% python3 -q
>>> import numpy as np
>>> np.set_printoptions(precision=2, suppress=True, linewidth=120)
>>> rd = lambda a: np.round(a, 2) + 0
>>> M = np.load("layer4.npy")
>>> print(rd(M))
[[ 0.2   0.17  0.11  0.16  0.14 -0.09  0.16 -0.09  0.51  0.13 -0.42 -0.09  0.6 ]
 [ 0.43  0.2   0.07 -0.19  0.03  0.21 -0.48 -0.05 -0.25 -0.39  0.22 -0.15  0.42]
 [ 0.17 -0.38  0.17 -0.23  0.13  0.06 -0.26  0.33  0.49  0.02  0.04 -0.47 -0.29]
 [ 0.23  0.17  0.42 -0.05  0.32  0.    0.64  0.25 -0.22 -0.29  0.04 -0.12 -0.14]
 [ 0.31  0.04  0.26  0.23  0.26 -0.2  -0.1  -0.65  0.07  0.25  0.31 -0.01 -0.28]
 [ 0.09 -0.19  0.33 -0.09 -0.72  0.16  0.29 -0.17  0.23 -0.07  0.32  0.07  0.13]
 [ 0.03  0.35 -0.18 -0.23 -0.19  0.41  0.15 -0.27 -0.14  0.29 -0.26 -0.54 -0.2 ]
 [ 0.09 -0.25 -0.09  0.74  0.05  0.51  0.05  0.17 -0.12  0.11  0.15 -0.16  0.1 ]
 [-0.2   0.41 -0.05 -0.13  0.27  0.51  0.01  0.04  0.44  0.    0.32  0.36 -0.08]
 [ 0.29  0.27 -0.3  -0.05 -0.12 -0.32  0.12  0.4  -0.01  0.47  0.47 -0.08  0.13]
 [ 0.17 -0.38 -0.63 -0.2   0.22  0.01  0.36 -0.3   0.11 -0.26  0.15 -0.04  0.1 ]
 [ 0.54  0.21 -0.24  0.23 -0.28 -0.01 -0.06  0.11  0.18 -0.28 -0.3   0.28 -0.42]
 [-0.37  0.33 -0.12  0.33 -0.12 -0.3  -0.01 -0.07  0.22 -0.46  0.23 -0.45 -0.05]]
>>> # orthonormal columns
>>> W1 = np.array([[2, 1, 2, 0, -2],
...     [-2, 0, -1, 1, 1],
...     [1, 0, -2, 0, 0],
...     [-1, 1, -1, -1, 0],
...     [1, -1, -1, 0, 2],
...     [1, -1, 2, 2, -2],
...     [-1, -2, 0, -2, -1],
...     [-2, -1, 2, 0, -1],
...     [-1, -1, 2, 0, 2],
...     [-2, 1, 0, 1, 1],
...     [-2, -2, 2, -2, -2],
...     [1, 2, 1, 0, 2],
...     [-1, 0, 2, 0, 0]])
>>> b = np.array([1, 3, 1, 0, 3])
>>> hid = np.maximum(M @ W1 + b, 0)
>>> print(np.linalg.matrix_rank(hid))
5
>>> cent = np.array([[-1, 5, -2], [5, -5, 0], [-2, 0, 4], [-4, -3, 2], [-2, 4, -2]])
>>> print(W1 @ cent)
[[  3  -3   8]
 [ -2  -9   0]
 [  3   5 -10]
 [ 12  -7  -4]
 [ -8  18 -10]
 [-14  -4  14]
 [  1   7   0]
 [ -5  -9  14]
 [-12   8   6]
 [  1 -14   4]
 [  0  -2  12]
 [  3   3  -2]
 [ -3  -5  10]]
>>> print((hid @ cent).round(6).argmax(axis=1))
[1 2 1 1 0 2 0 2 1 2 1 0 1]
>>> E = np.loadtxt("data.csv", delimiter=",")
>>> print(E)
[[  7.   1.   5.   6.   3.   6.   2.   0.   0.   7.   2.   8.]
 [  2.   0.   5.   9.   8.   0.   2.   4.   1.   1.   4.   4.]
 [  3.   9.   5.   5.   4.   5.   0.   1.   3.   7.   6.   3.]
 [  0.   2.   9.   3.   6.   0.   3.   7.   2.   2.   4.   4.]
 [  8.   2.   7.   7.   1.   2.   5.   9.   8.   2.   4.   3.]
 [  3.   1.  -5. -12. -13.   6.  -2.  -8.  -2.   5.  -6.   0.]]
>>> U, sig, VT = np.linalg.svd(E)
>>> print(rd(sig))
[35.47 20.26 10.89  8.69  6.51  0.  ]
>>> other = U[:, :5] @ np.diag(sig[:5]) @ VT[:5]
>>> print(np.linalg.matrix_rank(E, rtol=0.05))
5
>>> print(rd(np.abs(E - other).max()))
0.0
>>> print(rd(other))
[[  7.   1.   5.   6.   3.   6.   2.   0.   0.   7.   2.   8.]
 [  2.   0.   5.   9.   8.   0.   2.   4.   1.   1.   4.   4.]
 [  3.   9.   5.   5.   4.   5.   0.   1.   3.   7.   6.   3.]
 [  0.   2.   9.   3.   6.   0.   3.   7.   2.   2.   4.   4.]
 [  8.   2.   7.   7.   1.   2.   5.   9.   8.   2.   4.   3.]
 [  3.   1.  -5. -12. -13.   6.  -2.  -8.  -2.   5.  -6.   0.]]
>>> print(rd(np.linalg.norm(E - other) / np.linalg.norm(E)))
0.0
>>> m1 = np.array([[0.5, 0.5, 0.0, 0.0, 0.0],
...     [0.0, 0.67, 0.33, 0.0, 0.0],
...     [0.0, 0.0, 1.0, 0.0, 0.0],
...     [0.0, 0.0, 0.0, 1.0, 0.0],
...     [0.5, 0.0, 0.0, 0.0, 0.5]])
>>> # a transition matrix
>>> other = np.linalg.inv(m1)
>>> print(rd(np.linalg.det(m1) * np.linalg.det(other)))
1.0
>>> print((np.abs(other) > 1e-9).astype(int))
[[1 1 1 0 0]
 [0 1 1 0 0]
 [0 0 1 0 0]
 [0 0 0 1 0]
 [1 1 1 0 1]]
>>> print(rd(np.linalg.slogdet(m1)[0]))
1.0
>>> print(m1 @ other)
[[1. 0. 0. 0. 0.]
 [0. 1. 0. 0. 0.]
 [0. 0. 1. 0. 0.]
 [0. 0. 0. 1. 0.]
 [0. 0. 0. 0. 1.]]
>>> print(rd(np.linalg.det(m1) * other))
[[ 0.34 -0.25  0.08  0.    0.  ]
 [ 0.    0.25 -0.08  0.    0.  ]
 [ 0.    0.    0.17  0.    0.  ]
 [ 0.    0.    0.    0.17  0.  ]
 [-0.34  0.25 -0.08  0.    0.34]]
>>> print(rd(other))
[[ 2.   -1.49  0.49  0.    0.  ]
 [ 0.    1.49 -0.49  0.    0.  ]
 [ 0.    0.    1.    0.    0.  ]
 [ 0.    0.    0.    1.    0.  ]
 [-2.    1.49 -0.49  0.    2.  ]]
>>> vals, V = np.linalg.eig(m1)
>>> print(vals)
[0.5  0.5  0.67 1.   1.  ]
>>> print(rd(np.sort(np.linalg.eigvals(np.linalg.inv(m1)))))
[1.   1.   1.49 2.   2.  ]
>>> print(rd(np.sort(np.linalg.eigvals(m1 @ m1))))
[0.25 0.25 0.45 1.   1.  ]
>>> vec = np.array([-3, -1, -2, -3, 2])
>>> print(m1 @ np.ones(5))
[1. 1. 1. 1. 1.]
>>> print(m1 * vec)
[[-1.5  -0.5  -0.   -0.    0.  ]
 [-0.   -0.67 -0.66 -0.    0.  ]
 [-0.   -0.   -2.   -0.    0.  ]
 [-0.   -0.   -0.   -3.    0.  ]
 [-1.5  -0.   -0.   -0.    1.  ]]
>>> print(m1 @ np.ones(5))
[1. 1. 1. 1. 1.]
>>> print(rd(np.linalg.matrix_power(m1, 2)))
[[0.25 0.58 0.16 0.   0.  ]
 [0.   0.45 0.55 0.   0.  ]
 [0.   0.   1.   0.   0.  ]
 [0.   0.   0.   1.   0.  ]
 [0.5  0.25 0.   0.   0.25]]
>>> pr = np.eye(5)[1]
>>> for _ in range(3):
...     pr = pr @ m1
...     print(pr.round(2))
... 
[0.   0.67 0.33 0.   0.  ]
[0.   0.45 0.55 0.   0.  ]
[0.  0.3 0.7 0.  0. ]
>>> rng = np.random.default_rng(3918)
>>> other = m1 + rng.integers(-2, 3, (5, 4)) @ rng.integers(-2, 3, (4, 5))
>>> print(other)
[[ 4.5   7.5  -8.   -3.   -2.  ]
 [-8.   -3.33  2.33 -6.   -4.  ]
 [-4.   -6.    7.    6.    6.  ]
 [ 6.    4.    2.    6.    8.  ]
 [-7.5  -9.    7.    2.    1.5 ]]
>>> print(np.abs(other - m1).sum(axis=1))
[24. 24. 28. 25. 27.]
>>> F = np.load("block18.npy")
>>> print(F)
[[ 33.85  21.82  18.02  -0.75]
 [ 35.15  19.07  17.3    1.  ]
 [-21.63  31.    23.24  -6.69]
 [-22.59  29.37  22.18  -9.2 ]
 [ 35.13  21.31  18.01  -0.42]
 [ 34.66  22.29  18.06  -0.42]
 [ 33.63  18.97  17.38   0.65]
 [ 34.5   20.14  17.53   2.09]
 [-22.61  29.56  23.08  -6.83]
 [-22.83  29.42  22.93  -8.34]
 [ 34.09  20.12  18.36  -1.58]
 [-23.71  30.94  24.12  -9.78]
 [-19.86  29.72  20.43  -6.83]
 [-23.1   30.79  21.25  -9.04]
 [ 33.68  19.06  16.19   0.15]
 [ 33.08  21.56  17.89   0.68]
 [-20.91  29.18  22.47  -7.62]
 [ 34.8   21.01  17.54  -0.65]
 [ 34.27  19.59  19.19   0.18]
 [-20.9   30.12  21.74  -8.48]
 [-21.59  29.2   21.99  -8.25]
 [-21.7   30.77  22.58  -8.28]
 [ 34.34  19.03  19.8    0.92]
 [ 34.73  19.46  18.76   0.32]
 [-20.62  29.18  21.53  -7.12]
 [ 35.5   18.76  20.79  -1.26]
 [ 34.44  20.4   18.63   1.46]
 [ 33.54  19.51  18.13  -1.43]
 [ 32.77  20.1   19.6    1.71]]
>>> dist = np.linalg.norm(F[:, None] - F[None], axis=-1)
>>> print(np.flatnonzero(dist[5] < dist.mean() / 2))
[ 0  1  4  5  6  7 10 14 15 17 18 22 23 25 26 27 28]
>>> print((dist + 1e9 * np.eye(29)).round(6).argmin(axis=1))
[ 5  6 21  9 17  0 14 26  9  3 27  9 24  3  6  0 20  4 23 20 16 19 18 18 16 18  7 10 26]
>>> print(dist[5].round(6).argsort(kind="stable")[:4])
[ 5  0  4 17]
>>> print(dist.mean(axis=1).argmax())
11
>>> print(np.unravel_index(dist.round(6).argmax(), dist.shape))
(np.int64(1), np.int64(11))
>>> Xs = F - F.mean(axis=0)
>>> V = np.linalg.svd(Xs)[2][:2]
>>> other = Xs - Xs @ V.T @ V
>>> print(rd(np.diag(V.T @ V)))
[0.97 0.03 0.5  0.5 ]
>>> print(rd(np.linalg.norm(other) / np.linalg.norm(Xs)))
0.05
>>> print(rd(other.std(axis=0)))
[0.17 0.9  0.68 0.67]
>>> other = np.c_[F[:, :1] @ np.array([[0]]), np.array([2, 0, 0, -2, -3, 2, -3, 0, -1, 0, 3, 1, -3, 2, 3, -1, 1, 1, -3, -2, -2, 1, 1, 0, -3, 0, 1, 3, 3])]
>>> print(other)
[[ 0.  2.]
 [ 0.  0.]
 [ 0.  0.]
 [ 0. -2.]
 [ 0. -3.]
 [ 0.  2.]
 [ 0. -3.]
 [ 0.  0.]
 [ 0. -1.]
 [ 0.  0.]
 [ 0.  3.]
 [ 0.  1.]
 [ 0. -3.]
 [ 0.  2.]
 [ 0.  3.]
 [ 0. -1.]
 [ 0.  1.]
 [ 0.  1.]
 [ 0. -3.]
 [ 0. -2.]
 [ 0. -2.]
 [ 0.  1.]
 [ 0.  1.]
 [ 0.  0.]
 [ 0. -3.]
 [ 0.  0.]
 [ 0.  1.]
 [ 0.  3.]
 [ 0.  3.]]
>>> print(np.linalg.matrix_rank(other))
1
>>> print(rd(np.linalg.norm(np.linalg.qr(F)[0].T @ other, axis=0) ** 2 / ((other ** 2).sum(axis=0) + 1e-12)))
[0.   0.11]
>>> J = np.load("sample2.npy")
>>> print(J)
[[-2 -6 -6 -3 -9 -9]
 [-4  4  2 -6  6  3]
 [ 6 -2  2  9 -3  3]
 [ 2  6  6  1  3  3]
 [ 4 -4 -2  2 -2 -1]
 [-6  2 -2 -3  1 -1]]
>>> print(rd(np.linalg.norm(J)))
26.5
>>> print(J.shape)
(6, 6)
>>> print(J.sum(axis=1))
[-35   5  15  21  -3  -9]
>>> print(J - J[0])
[[ 0  0  0  0  0  0]
 [-2 10  8 -3 15 12]
 [ 8  4  8 12  6 12]
 [ 4 12 12  4 12 12]
 [ 6  2  4  5  7  8]
 [-4  8  4  0 10  8]]
>>> print(np.unravel_index(np.abs(J).argmax(), J.shape))
(np.int64(0), np.int64(4))
>>> print(rd(np.linalg.svd(J, compute_uv=False)))
[19.65 16.66  4.61  3.91  1.29  0.3 ]
>>> print(np.linalg.matrix_rank(J))
6
>>> print(np.abs(J).max())
9
>>> print(np.diff(J, axis=0))
[[ -2  10   8  -3  15  12]
 [ 10  -6   0  15  -9   0]
 [ -4   8   4  -8   6   0]
 [  2 -10  -8   1  -5  -4]
 [-10   6   0  -5   3   0]]
>>> data = np.array([[9, -6, 0, 0, 0, 0],
...     [-2, -8, 0, 0, 0, 0],
...     [9, 0, 0, 0, 0, 0],
...     [0, 0, 9, -6, 0, 0],
...     [0, 0, -2, -8, 0, 0],
...     [0, 0, 9, 0, 0, 0],
...     [0, 0, 0, 0, 9, -6],
...     [0, 0, 0, 0, -2, -8],
...     [0, 0, 0, 0, 9, 0]])
>>> vec = np.array([7, 4, 3, 9, 3, 2])
>>> y = data @ vec
>>> print(y)
[ 39 -46  63 -27 -78  27  15 -22  27]
>>> y = y + 0.05 * rng.normal(size=9)
>>> print(rd(y))
[ 38.98 -46.06  63.04 -26.99 -77.98  27.02  14.96 -22.    26.98]
>>> b, *_ = np.linalg.lstsq(data, y)
>>> print([round(float(np.linalg.norm(np.linalg.solve(data.T @ data + lam * np.eye(6), data.T @ y))), 2) for lam in (0, 1, 10, 100)])
[12.96, 12.82, 11.68, 6.34]
>>> print(rd(np.linalg.norm(y - data @ b)))
0.03
>>> arr = np.load("mat.npy")
>>> print(rd(arr))
[[ 1.    0.    0.    0.    0.    0.    0.    0.    0.    0.    0.  ]
 [ 0.    1.    0.    0.    0.    0.    0.    0.    0.    0.    0.  ]
 [ 0.    0.    1.    0.    0.    0.    0.    0.    0.    0.    0.  ]
 [ 0.    0.    0.    1.    0.    0.    0.    0.    0.    0.    0.  ]
 [ 0.    0.    0.    0.    1.    0.    0.    0.    0.    0.    0.  ]
 [ 0.    0.    0.    0.    0.    0.31  0.    0.    0.95  0.    0.  ]
 [ 0.    0.    0.    0.    0.    0.    1.    0.    0.    0.    0.  ]
 [ 0.    0.    0.    0.    0.    0.    0.    1.    0.    0.    0.  ]
 [ 0.    0.    0.    0.    0.   -0.95  0.    0.    0.31  0.    0.  ]
 [ 0.    0.    0.    0.    0.    0.    0.    0.    0.    1.    0.  ]
 [ 0.    0.    0.    0.    0.    0.    0.    0.    0.    0.    1.  ]]
>>> # 10 groups of indices that never mix
>>> def softmax(z):
...     e = np.exp(z - z.max(axis=-1, keepdims=True))
...     return e / e.sum(axis=-1, keepdims=True)
... 
>>> print(rd(softmax(arr).sum(axis=1)))
[1. 1. 1. 1. 1. 1. 1. 1. 1. 1. 1.]
>>> print(rd(softmax(arr[10] + 3)))
[0.08 0.08 0.08 0.08 0.08 0.08 0.08 0.08 0.08 0.08 0.21]
>>> print(rd(softmax(10 * arr[10])))
[0. 0. 0. 0. 0. 0. 0. 0. 0. 0. 1.]
>>> scores = arr @ arr.T / np.sqrt(11)
>>> print(softmax(scores).round(6).argmax(axis=1))
[ 0  1  2  3  4  5  6  7  8  9 10]
>>> print(rd(softmax(scores)))
[[0.12 0.09 0.09 0.09 0.09 0.09 0.09 0.09 0.09 0.09 0.09]
 [0.09 0.12 0.09 0.09 0.09 0.09 0.09 0.09 0.09 0.09 0.09]
 [0.09 0.09 0.12 0.09 0.09 0.09 0.09 0.09 0.09 0.09 0.09]
 [0.09 0.09 0.09 0.12 0.09 0.09 0.09 0.09 0.09 0.09 0.09]
 [0.09 0.09 0.09 0.09 0.12 0.09 0.09 0.09 0.09 0.09 0.09]
 [0.09 0.09 0.09 0.09 0.09 0.12 0.09 0.09 0.09 0.09 0.09]
 [0.09 0.09 0.09 0.09 0.09 0.09 0.12 0.09 0.09 0.09 0.09]
 [0.09 0.09 0.09 0.09 0.09 0.09 0.09 0.12 0.09 0.09 0.09]
 [0.09 0.09 0.09 0.09 0.09 0.09 0.09 0.09 0.12 0.09 0.09]
 [0.09 0.09 0.09 0.09 0.09 0.09 0.09 0.09 0.09 0.12 0.09]
 [0.09 0.09 0.09 0.09 0.09 0.09 0.09 0.09 0.09 0.09 0.12]]
